>>> import numpy as np
>>> import numpy.linalg as la
>>> np.set_printoptions(precision=2, suppress=True, linewidth=120, sign=" ")
>>> E = np.loadtxt("dump.csv", delimiter=",")
>>> E
array([[  0.,   0.,   0.],
       [  0.,   0.,   0.],
       [ -2.,  -5.,   6.],
       [  0.,   0.,   0.],
       [  3.,   4.,   9.],
       [  2.,  -3.,   0.],
       [  0.,   0.,   0.],
       [  0.,   0.,   0.],
       [ -3., -12.,  -3.],
       [ -2.,  -5.,   6.],
       [ -3., -12.,  -3.]])
>>> O, r_ = la.qr(E)
>>> O.round(2) + 0
array([[ 0.  ,  0.  ,  0.  ],
       [ 0.  ,  0.  ,  0.  ],
       [ 0.32,  0.  , -0.56],
       [ 0.  ,  0.  ,  0.  ],
       [-0.48,  0.33, -0.57],
       [-0.32,  0.74,  0.11],
       [ 0.  ,  0.  ,  0.  ],
       [ 0.  ,  0.  ,  0.  ],
       [ 0.48,  0.41,  0.12],
       [ 0.32,  0.  , -0.56],
       [ 0.48,  0.41,  0.12]])
>>> round(abs(r_[0, 0]), 2), np.round(la.norm(E[:, 0]), 2)
(np.float64(6.24), np.float64(6.24))
>>> O.shape, r_.shape
((11, 3), (3, 3))
>>> np.allclose(r_.T @ r_, E.T @ E)
True
>>> cen = (E - E.mean(axis=0)) / E.std(axis=0)
>>> cen.std(axis=0)
array([ 1.,  1.,  1.])
>>> beta = la.lstsq(np.delete(cen, 1, axis=1), cen[:, 1])[0]
>>> beta
array([ 0.78,  0.18])
>>> np.abs(beta).argmax()
np.int64(0)
>>> other = np.array([[4, 4, 4], [0, 2, 5], [2, 2, -3]])
>>> M = other + other.T
>>> M
array([[ 8,  4,  6],
       [ 4,  4,  7],
       [ 6,  7, -6]])
>>> O = M.astype(float).copy()
>>> for j in range(3):
...     O[:, j] -= O[:, :j] @ (O[:, :j].T @ O[:, j])
...     O[:, j] /= la.norm(O[:, j])
... 
>>> np.round(O.T @ M, 2) + 0
array([[10.77,  8.36,  3.71],
       [ 0.  ,  3.34, -6.29],
       [ 0.  ,  0.  ,  8.22]])
>>> np.round(O.T @ O, 2) + 0
array([[ 1.,  0.,  0.],
       [ 0.,  1.,  0.],
       [ 0.,  0.,  1.]])
